% python3 -q
>>> import numpy as np
>>> import numpy.linalg as la
>>> np.set_printoptions(precision=2, suppress=True, linewidth=100, sign=" ")
>>> def rd(a):
...     return np.round(a, 2) + 0
... 
>>> data = np.load("data.npy")
>>> print(data)
[[  0   5   0  15   0  15  15  15]
 [  0   5   0  15   0  15  15  15]
 [  0   3   0   9   0   9   9   9]
 [  0   4   0  12   0  12  12  12]
 [  0   4   0  12   0  12  12  12]]
>>> # looks like rank 1
>>> B = np.array([[1, 0, 1],
...     [0, 0, 2],
...     [1, 0, 2],
...     [0, 2, 2],
...     [2, 1, 3],
...     [0, 3, 0],
...     [0, 1, 0],
...     [3, 0, 2]])
>>> la.matrix_rank(data @ B)
np.int64(1)
>>> print(la.matrix_rank(np.vstack([data, B.T])))
4
>>> np.einsum("ij,ij->i", data, data)
array([ 925,  925,  333,  592,  592])
>>> print(np.vstack([data, B.T]).shape)
(8, 8)
>>> np.einsum("ik,kj->ji", data, B)
array([[ 45,  45,  27,  36,  36],
       [ 90,  90,  54,  72,  72],
       [ 70,  70,  42,  56,  56]])
>>> print(B.T @ data.T)
[[ 45  45  27  36  36]
 [ 90  90  54  72  72]
 [ 70  70  42  56  56]]
>>> np.einsum("ik,kj->ij", data, B)
array([[ 45,  90,  70],
       [ 45,  90,  70],
       [ 27,  54,  42],
       [ 36,  72,  56],
       [ 36,  72,  56]])
>>> rd(np.trace(la.pinv(data) @ data))
np.float64(1.0)
>>> np.unique(data.round(6), axis=0).shape
(3, 8)
>>> rd(data @ la.pinv(data) @ data)
array([[  0.,   5.,   0.,  15.,   0.,  15.,  15.,  15.],
       [  0.,   5.,   0.,  15.,   0.,  15.,  15.,  15.],
       [  0.,   3.,   0.,   9.,   0.,   9.,   9.,   9.],
       [  0.,   4.,   0.,  12.,   0.,  12.,  12.,  12.],
       [  0.,   4.,   0.,  12.,   0.,  12.,  12.,  12.]])
>>> rk = la.matrix_rank(data)
>>> rk
np.int64(1)
>>> N = la.svd(data)[2][rk:].T
>>> rd(N @ N.T)
array([[ 1.  ,  0.  ,  0.  ,  0.  ,  0.  ,  0.  ,  0.  ,  0.  ],
       [ 0.  ,  0.97,  0.  , -0.08,  0.  , -0.08, -0.08, -0.08],
       [ 0.  ,  0.  ,  1.  ,  0.  ,  0.  ,  0.  ,  0.  ,  0.  ],
       [ 0.  , -0.08,  0.  ,  0.76,  0.  , -0.24, -0.24, -0.24],
       [ 0.  ,  0.  ,  0.  ,  0.  ,  1.  ,  0.  ,  0.  ,  0.  ],
       [ 0.  , -0.08,  0.  , -0.24,  0.  ,  0.76, -0.24, -0.24],
       [ 0.  , -0.08,  0.  , -0.24,  0.  , -0.24,  0.76, -0.24],
       [ 0.  , -0.08,  0.  , -0.24,  0.  , -0.24, -0.24,  0.76]])
>>> la.matrix_rank(data.T @ data), la.matrix_rank(data @ data.T)
(np.int64(1), np.int64(1))
>>> print(np.allclose(data @ N, 0))
True
>>> m1 = np.load("sample0.npy")
>>> rd(m1)
array([[ 0.23,  0.56,  1.55,  0.04, -0.61,  0.16, -2.41, -0.21],
       [-0.34,  0.99,  0.17,  0.62, -1.1 , -1.14,  0.71, -2.11],
       [-0.23,  1.13,  0.17,  0.99,  0.21, -1.86,  0.04,  1.77],
       [ 0.11,  0.14,  1.48,  1.9 ,  0.33,  1.41,  1.02,  0.14],
       [ 1.47,  1.25,  0.17, -0.52,  2.09, -0.17,  0.05, -0.77],
       [-2.48,  0.74, -0.3 ,  0.03,  1.25,  0.51, -0.5 , -0.37],
       [-0.68, -0.98,  2.04, -1.29,  0.46, -0.95,  0.82, -0.02],
       [ 0.11, -1.83, -0.3 ,  1.45,  1.05, -1.01, -0.85, -0.77]])
>>> print(rd(la.norm(data[2], 1)), rd(la.norm(data[2], np.inf)))
39.0 9.0
>>> print(rd(la.norm(data, 2)))
58.03
>>> rd(la.norm(data, axis=1))
array([ 30.41,  30.41,  18.25,  24.33,  24.33])
>>> print(rd(la.norm(data[2] - data[1])))
12.17
>>> W1 = np.array([[0, 3, 2, 2],
...     [2, 0, 3, 2],
...     [1, 2, 0, 1],
...     [3, 0, 1, 1],
...     [3, 2, 0, 2],
...     [1, 3, 0, 0],
...     [0, 3, 0, 0],
...     [2, 2, 2, 2]])
>>> c = np.array([1, 7, -1, 3])
>>> act = np.maximum(m1 @ W1 + c, 0)
>>> rd((act > 0).mean(axis=0))
array([ 0.75,  0.88,  0.5 ,  0.88])
>>> (act > 0).astype(int)
array([[ 1,  1,  1,  1],
       [ 0,  0,  0,  0],
       [ 1,  1,  1,  1],
       [ 1,  1,  1,  1],
       [ 1,  1,  1,  1],
       [ 1,  1,  0,  1],
       [ 0,  1,  0,  1],
       [ 1,  1,  0,  1]])
>>> Z = np.array([[2, 1], [2, -1], [1, -1], [-1, -2]])
>>> W1 @ Z
array([[ 6, -9],
       [ 5, -5],
       [ 5, -3],
       [ 6,  0],
       [ 8, -3],
       [ 8, -2],
       [ 6, -3],
       [ 8, -6]])
